$ ipython --no-banner

In [1]: import numpy as np

In [2]: np.set_printoptions(precision=1, suppress=True, linewidth=120, floatmode="fixed")

In [3]: def rd(a):
   ...:     return np.round(a, 1) + 0
   ...: 

In [4]: m1 = np.load("block11.npy")

In [5]: m1
Out[5]: 
array([[0.0, 0.0, 2.0, 2.0],
       [0.0, 0.0, 0.0, 1.0],
       [2.0, 0.0, 0.0, 0.0],
       [2.0, 1.0, 0.0, 0.0]])

In [6]: # equal to its transpose

In [7]: rng = np.random.default_rng(32)

In [8]: other = m1 + rng.integers(-2, 3, (4, 2)) @ rng.integers(-2, 3, (2, 4))

In [9]: other
Out[9]: 
array([[ 0.0, -2.0, -2.0,  4.0],
       [ 2.0,  2.0, -2.0,  5.0],
       [ 1.0, -2.0, -1.0, -1.0],
       [ 0.0, -2.0,  0.0, -3.0]])

In [10]: np.abs(other - m1).sum(axis=1)
Out[10]: array([ 8.0, 10.0,  5.0,  8.0])

In [11]: np.linalg.matrix_rank(other - m1, tol=1e-8)
Out[11]: np.int64(2)

In [12]: r0, r1 = m1[1], m1[3]

In [13]: r0 @ r0
Out[13]: np.float64(1.0)

In [14]: print(r0 @ r1)
0.0

In [15]: pr = (r0 @ r1) / (r0 @ r0) * r0

In [16]: np.outer(r0, r1)
Out[16]: 
array([[0.0, 0.0, 0.0, 0.0],
       [0.0, 0.0, 0.0, 0.0],
       [0.0, 0.0, 0.0, 0.0],
       [2.0, 1.0, 0.0, 0.0]])

In [17]: print(pr)
[0.0 0.0 0.0 0.0]

In [18]: np.all(np.linalg.eigvalsh(m1) > 0)
Out[18]: np.False_

In [19]: [round(float(np.linalg.det(m1[:i, :i])), 2) + 0 for i in range(1, 5)]
Out[19]: [0.0, 0.0, 0.0, 4.0]

In [20]: print(rd(np.linalg.eigvalsh(m1).min()))
-2.9

In [21]: J = np.loadtxt("mat.csv", delimiter=",")

In [22]: J
Out[22]: 
array([[ 29.9,  29.9,   4.8],
       [-12.4,   9.0,   9.6],
       [ 30.1,  31.4,   6.3],
       [ 28.7,  30.0,   7.3],
       [ 30.2,  32.2,   4.3],
       [ 11.3,  16.4,  37.8],
       [ 30.8,  33.5,   4.2],
       [ 11.7,  17.2,  38.0],
       [ 30.3,  31.3,   5.0],
       [ 31.6,  31.1,   6.7],
       [-13.1,   7.9,   6.3],
       [ 29.4,  32.5,   6.0],
       [-12.6,   8.8,   8.3],
       [-12.3,   8.5,   7.8],
       [ 29.9,  32.6,   7.7],
       [-12.0,   8.0,   7.6],
       [ 31.3,  31.7,   7.3],
       [-13.5,   6.9,   5.8],
       [-13.9,   8.1,   9.3],
       [ 31.6,  32.7,   5.2],
       [-11.9,   8.9,   6.9],
       [  7.6,  18.7,  38.4]])

In [23]: Xs = J - J.mean(axis=0)

In [24]: evecs = np.linalg.svd(Xs)[2][:1]

In [25]: other = Xs - Xs @ evecs.T @ evecs

In [26]: print(rd(other.std(axis=0)))
[ 1.3  0.9 10.7]

In [27]: rd(np.linalg.norm(other) / np.linalg.norm(Xs))
Out[27]: np.float64(0.4)

In [28]: rd(np.cov(Xs @ evecs.T, rowvar=False))
Out[28]: np.float64(536.1)

In [29]: rd((Xs @ evecs.T).std(axis=0))
Out[29]: array([22.6])

In [30]: x0 = np.array([2, 2, -2])

In [31]: rhs = J @ x0

In [32]: print(rd(np.linalg.lstsq(J, rhs)[0]))
[ 2.0  2.0 -2.0]

In [33]: rd(np.linalg.pinv(J) @ J)
Out[33]: 
array([[1.0, 0.0, 0.0],
       [0.0, 1.0, 0.0],
       [0.0, 0.0, 1.0]])

In [34]: rhs = rhs + 0.1 * rng.normal(size=22)

In [35]: rd(rhs)
Out[35]: 
array([109.8, -26.1, 110.3, 102.8, 116.3, -20.2, 120.2, -18.2, 113.2, 112.0, -23.1, 111.7, -24.1, -23.2, 109.6, -23.3,
       111.3, -24.8, -30.1, 118.3, -19.7, -24.3])

In [36]: b, *_ = np.linalg.lstsq(J, rhs)

In [37]: rd(b)
Out[37]: array([ 2.0,  2.0, -2.0])

In [38]: [round(float(np.linalg.norm(np.linalg.solve(J.T @ J + lam * np.eye(3), J.T @ rhs))), 2) for lam in (0, 1, 10, 100)]
Out[38]: [3.46, 3.46, 3.46, 3.39]

In [39]: b.round()
Out[39]: array([ 2.0,  2.0, -2.0])

In [40]: Xs = (J - J.mean(axis=0)) / J.std(axis=0)

In [41]: print(np.argwhere(np.abs(Xs) > 2))
[[ 5  2]
 [ 7  2]
 [21  2]]

In [42]: Xs.std(axis=0)
Out[42]: array([1.0, 1.0, 1.0])

In [43]: b = np.linalg.lstsq(np.delete(Xs, 2, axis=1), Xs[:, 2])[0]

In [44]: np.abs(b).argmax()
Out[44]: np.int64(1)

In [45]: rd(b)
Out[45]: array([ 4.9, -5.1])

In [46]: Q = m1.astype(float).copy()

In [47]: for j in range(4):
    ...:     Q[:, j] -= Q[:, :j] @ (Q[:, :j].T @ Q[:, j])
    ...:     Q[:, j] /= np.linalg.norm(Q[:, j])
    ...: 

In [48]: rd(Q)
Out[48]: 
array([[ 0.0,  0.0,  1.0,  0.0],
       [ 0.0,  0.0,  0.0,  1.0],
       [ 0.7, -0.7,  0.0,  0.0],
       [ 0.7,  0.7,  0.0,  0.0]])

In [49]: rd(Q.T @ m1)
Out[49]: 
array([[2.8, 0.7, 0.0, 0.0],
       [0.0, 0.7, 0.0, 0.0],
       [0.0, 0.0, 2.0, 2.0],
       [0.0, 0.0, 0.0, 1.0]])

In [50]: P = J @ np.linalg.solve(J.T @ J, J.T)

In [51]: print(np.linalg.matrix_rank(np.eye(22) - P))
19

In [52]: rd(np.linalg.eigvalsh(P))
Out[52]: array([0.0, 0.0, 0.0, 0.0, 0.0, 0.0, 0.0, 0.0, 0.0, 0.0, 0.0, 0.0, 0.0, 0.0, 0.0, 0.0, 0.0, 0.0, 0.0, 1.0, 1.0, 1.0])

In [53]: print(np.allclose(P @ P, P))
True

In [54]: rd(np.diag(P))
Out[54]: array([0.1, 0.1, 0.1, 0.1, 0.1, 0.3, 0.1, 0.3, 0.1, 0.1, 0.1, 0.1, 0.1, 0.1, 0.1, 0.1, 0.1, 0.1, 0.1, 0.1, 0.1, 0.3])

In [55]: M = np.load("layer11.npy")

In [56]: print(M)
[[ -9.3  -9.8  21.3]
 [ -9.9  -9.8  20.5]
 [-10.1  -8.9  20.1]
 [ -9.4  -9.4  20.7]
 [-11.2  -8.2  22.6]
 [ -9.9 -10.4  19.5]
 [ -9.1 -12.6  20.7]
 [-11.4 -11.5  20.3]
 [ -9.9  -8.5  20.3]
 [ -8.4 -12.1  19.8]
 [-10.4  -9.1  19.2]
 [ -9.1 -10.7  20.2]
 [ -9.9  -9.9  20.2]
 [ -9.1  -9.4  21.5]
 [-10.8  -8.4  19.5]
 [-10.4  -8.6  21.2]
 [ -9.5  -9.2  19.8]
 [ -9.5 -10.8  21.2]
 [ -7.9 -10.0  20.6]
 [-10.6 -10.8  20.8]
 [-10.3 -10.7  20.5]
 [ -9.7  -9.9  20.1]
 [ -9.3 -12.0  19.1]
 [ -9.6  -9.4  19.1]
 [ -8.1 -11.0  19.9]
 [ -9.3  -9.9  21.5]
 [ -9.1  -9.1  19.0]]

In [57]: P = M @ np.linalg.solve(M.T @ M, M.T)

In [58]: print(np.allclose(P @ P, P))
True

In [59]: rd(np.trace(P))
Out[59]: np.float64(3.0)

In [60]: U, sigma, Vh = np.linalg.svd(M)

In [61]: np.argmax(sigma[:-1] / (sigma[1:] + 1e-6)) + 1
Out[61]: np.int64(1)

In [62]: other = U[:, :1] @ np.diag(sigma[:1]) @ Vh[:1]

In [63]: rd(other)
Out[63]: 
array([[ -9.9, -10.2,  20.8],
       [ -9.7, -10.1,  20.5],
       [ -9.5,  -9.8,  19.9],
       [ -9.7, -10.0,  20.3],
       [-10.4, -10.7,  21.8],
       [ -9.5,  -9.8,  20.0],
       [-10.1, -10.5,  21.3],
       [-10.2, -10.5,  21.4],
       [ -9.5,  -9.8,  19.9],
       [ -9.6, -10.0,  20.3],
       [ -9.3,  -9.6,  19.5],
       [ -9.6, -10.0,  20.3],
       [ -9.6, -10.0,  20.3],
       [ -9.9, -10.2,  20.7],
       [ -9.3,  -9.6,  19.6],
       [ -9.8, -10.2,  20.7],
       [ -9.3,  -9.7,  19.6],
       [-10.1, -10.4,  21.1],
       [ -9.5,  -9.8,  19.9],
       [-10.1, -10.4,  21.2],
       [ -9.9, -10.3,  20.9],
       [ -9.6,  -9.9,  20.2],
       [ -9.5,  -9.9,  20.0],
       [ -9.2,  -9.5,  19.3],
       [ -9.4,  -9.8,  19.9],
       [-10.0, -10.3,  21.0],
       [ -9.0,  -9.3,  18.9]])

In [64]: np.linalg.matrix_rank(M, rtol=0.05)
Out[64]: np.int64(1)

In [65]: arr = np.load("sample5.npy")

In [66]: arr
Out[66]: 
array([[ 0,  0,  0,  0],
       [ 0,  0,  0,  0],
       [ 0, -4,  0,  0]])

In [67]: arr.reshape(-1, 2)
Out[67]: 
array([[ 0,  0],
       [ 0,  0],
       [ 0,  0],
       [ 0,  0],
       [ 0, -4],
       [ 0,  0]])

In [68]: t3 = arr.reshape(3, 2, -1)

In [69]: t3.transpose(1, 0, 2)
Out[69]: 
array([[[ 0,  0],
        [ 0,  0],
        [ 0, -4]],

       [[ 0,  0],
        [ 0,  0],
        [ 0,  0]]])

In [70]: print(np.einsum("ihd,jhd->hij", t3, t3).shape)
(2, 3, 3)

In [71]: print(t3.shape)
(3, 2, 2)

In [72]: data = np.loadtxt("arr.csv", delimiter=",")

In [73]: data
Out[73]: 
array([[-2.0, -1.0,  0.0],
       [ 0.0,  1.0,  3.0],
       [ 0.0,  0.0,  2.0]])

In [74]: # triangular

In [75]: w, evecs = np.linalg.eig(data)

In [76]: w
Out[76]: array([-2.0,  1.0,  2.0])

In [77]: print(rd(np.sort(np.linalg.eigvals(data.T))))
[-2.0  1.0  2.0]

In [78]: data @ evecs[:, 0] - w[0] * evecs[:, 0]
Out[78]: array([0.0, 0.0, 0.0])

In [79]: rd(np.sort(np.linalg.eigvals(np.linalg.inv(data))))
Out[79]: array([-0.5,  0.5,  1.0])

In [80]: Q, evecs = np.linalg.qr(data[:, :1])[0], np.linalg.qr(data[:, 1:])[0]

In [81]: sigma = np.linalg.svd(Q.T @ evecs, compute_uv=False)

In [82]: rd(np.linalg.norm(Q @ Q.T - evecs @ evecs.T, 2))
Out[82]: np.float64(1.0)

In [83]: rd(np.degrees(np.arccos(sigma.clip(0, 1))))
Out[83]: array([29.0])

In [84]: P = np.triu(np.array([[-3, 5, 5], [1, -2, 4], [4, 2, 2]]), 1) + np.eye(3)

In [85]: other = P @ data @ np.linalg.inv(P)

In [86]: np.poly(other)
Out[86]: array([ 1.0, -1.0, -4.0,  4.0])

In [87]: other
Out[87]: 
array([[ -2.0,  14.0, -21.0],
       [  0.0,   1.0,   7.0],
       [  0.0,   0.0,   2.0]])

In [88]: X = np.loadtxt("a.csv", delimiter=",")

In [89]: X
Out[89]: 
array([[ 0.0, -0.5,  0.8,  1.2],
       [ 1.0, -0.5,  1.7,  0.3],
       [-0.6,  0.5, -1.6,  0.3],
       [-1.0, -0.2,  0.0,  0.4]])

In [90]: x0 = np.array([2, 2, 1, 1])

In [91]: rhs = X @ x0

In [92]: print(rd(rhs))
[ 1.0  3.0 -1.5 -2.0]

In [93]: print(rd(np.linalg.solve(X, rhs)))
[2.0 2.0 1.0 1.0]

In [94]: rd(np.linalg.solve(X, 4 * rhs))
Out[94]: array([8.0, 8.0, 4.0, 4.0])

In [95]: rd(np.linalg.solve(X, X[:, 2]))
Out[95]: array([0.0, 0.0, 1.0, 0.0])

In [96]: rd(np.linalg.norm(X[3], 1)), rd(np.linalg.norm(X[3], np.inf))
Out[96]: (np.float64(1.6), np.float64(1.0))

In [97]: rd(np.linalg.norm(X, axis=1))
Out[97]: array([1.5, 2.1, 1.8, 1.1])

In [98]: np.linalg.norm(X, axis=1).argmax()
Out[98]: np.int64(1)

In [99]: t3 = np.stack([X, -2 * X, X[::-1]])

In [100]: np.linalg.matrix_rank(t3)
Out[100]: array([4, 4, 4])

In [101]: print((t3 @ X.T).shape)
(3, 4, 4)

In [102]: rd(np.einsum("bij,cij->bc", t3, t3))
Out[102]: 
array([[ 11.0, -22.0,  -5.8],
       [-22.0,  44.1,  11.6],
       [ -5.8,  11.6,  11.0]])

In [103]: np.linalg.matrix_rank(t3.reshape(3, -1))
Out[103]: np.int64(2)

In [104]: rd(np.linalg.norm(t3, axis=(1, 2)))
Out[104]: array([3.3, 6.6, 3.3])

In [105]: feats = np.load("w.npy")

In [106]: rd(feats)
Out[106]: 
array([[  4.3,  -7.4,   5.2],
       [  5.5,   5.9,   5.9],
       [  5.1,  -6.1,   6.0],
       [  6.4,   3.2,   7.0],
       [  6.6,  -0.5,   7.5],
       [  6.6,   1.3,   7.4],
       [  6.4,   3.1,   7.0],
       [  0.6,  10.0,   0.3],
       [  2.1,   9.6,   1.9],
       [  5.9,   4.8,   6.4],
       [  5.5,  -5.4,   6.4],
       [ -2.0,  -9.6,  -1.8],
       [  4.7,  -6.8,   5.6],
       [ -0.8, -10.0,  -0.4],
       [ -6.6,  -0.3,  -7.5],
       [ -6.6,   0.7,  -7.5],
       [  2.0,   9.7,   1.7],
       [ -6.6,   0.1,  -7.5]])

In [107]: labels = feats[:, 2] > np.median(feats[:, 2])

In [108]: r0 = feats[labels].mean(axis=0) - feats[~labels].mean(axis=0)

In [109]: labels.astype(int)
Out[109]: array([0, 1, 1, 1, 1, 1, 1, 0, 0, 1, 1, 0, 1, 0, 0, 0, 0, 0])

In [110]: ((feats - feats.mean(axis=0)) @ r0 > 0).astype(int)
Out[110]: array([1, 1, 1, 1, 1, 1, 1, 0, 0, 1, 1, 0, 1, 0, 0, 0, 0, 0])

In [111]: U, sigma, Vh = np.linalg.svd(feats)

In [112]: evecs = Vh[:(sigma > 1e-8).sum()]

In [113]: x0 = feats[8] + -1 * feats[16] + rng.integers(2) * np.eye(3)[2]

In [114]: rd(x0)
Out[114]: array([ 0.1, -0.1,  1.1])

In [115]: print(rd(np.linalg.norm(x0 - evecs.T @ evecs @ x0)))
0.7

In [116]: rd(np.diag(evecs.T @ evecs))
Out[116]: array([0.4, 1.0, 0.6])

In [117]: print(rd(feats @ np.linalg.pinv(feats) @ feats))
[[  4.3  -7.4   5.2]
 [  5.5   5.9   5.9]
 [  5.1  -6.1   6.0]
 [  6.4   3.2   7.0]
 [  6.6  -0.5   7.5]
 [  6.6   1.3   7.4]
 [  6.4   3.1   7.0]
 [  0.6  10.0   0.3]
 [  2.1   9.6   1.9]
 [  5.9   4.8   6.4]
 [  5.5  -5.4   6.4]
 [ -2.0  -9.6  -1.8]
 [  4.7  -6.8   5.6]
 [ -0.8 -10.0  -0.4]
 [ -6.6  -0.3  -7.5]
 [ -6.6   0.7  -7.5]
 [  2.0   9.7   1.7]
 [ -6.6   0.1  -7.5]]

In [118]: np.abs(np.diag(np.linalg.qr(feats)[1])) > 1e-9
Out[118]: array([ True,  True, False])

In [119]: np.unique(feats.round(6), axis=0).shape
Out[119]: (18, 3)

In [120]: print(np.allclose(feats[:-1].T @ np.linalg.lstsq(feats[:-1].T, feats[-1])[0], feats[-1]))
True

In [121]: mat = np.array([[81, 81, 72], [81, 81, 72], [72, 72, 64]])

In [122]: # row 1 repeats row 0

In [123]: rd(np.linalg.det(mat[::-1]))
Out[123]: np.float64(0.0)

In [124]: rd(np.poly(mat))
Out[124]: array([   1.0, -226.0,    0.0,    0.0])

In [125]: U, sigma, Vh = np.linalg.svd(mat)

In [126]: evecs = Vh[:(sigma > 1e-8).sum()]

In [127]: x0 = mat[1] + 5 * mat[2] + rng.integers(2) * np.eye(3)[0]

In [128]: print(x0)
[441.0 441.0 392.0]

In [129]: rd(np.diag(evecs.T @ evecs))
Out[129]: array([0.4, 0.4, 0.3])

In [130]: np.linalg.matrix_rank(np.vstack([mat, x0]))
Out[130]: np.int64(1)

In [131]: rd(evecs.T @ evecs)
Out[131]: 
array([[0.4, 0.4, 0.3],
       [0.4, 0.4, 0.3],
       [0.3, 0.3, 0.3]])

In [132]: np.linalg.matrix_rank(mat)
Out[132]: np.int64(1)

In [133]: rd(mat.mean(axis=0))
Out[133]: array([78.0, 78.0, 69.3])

In [134]: mat.sum(axis=0)
Out[134]: array([234, 234, 208])
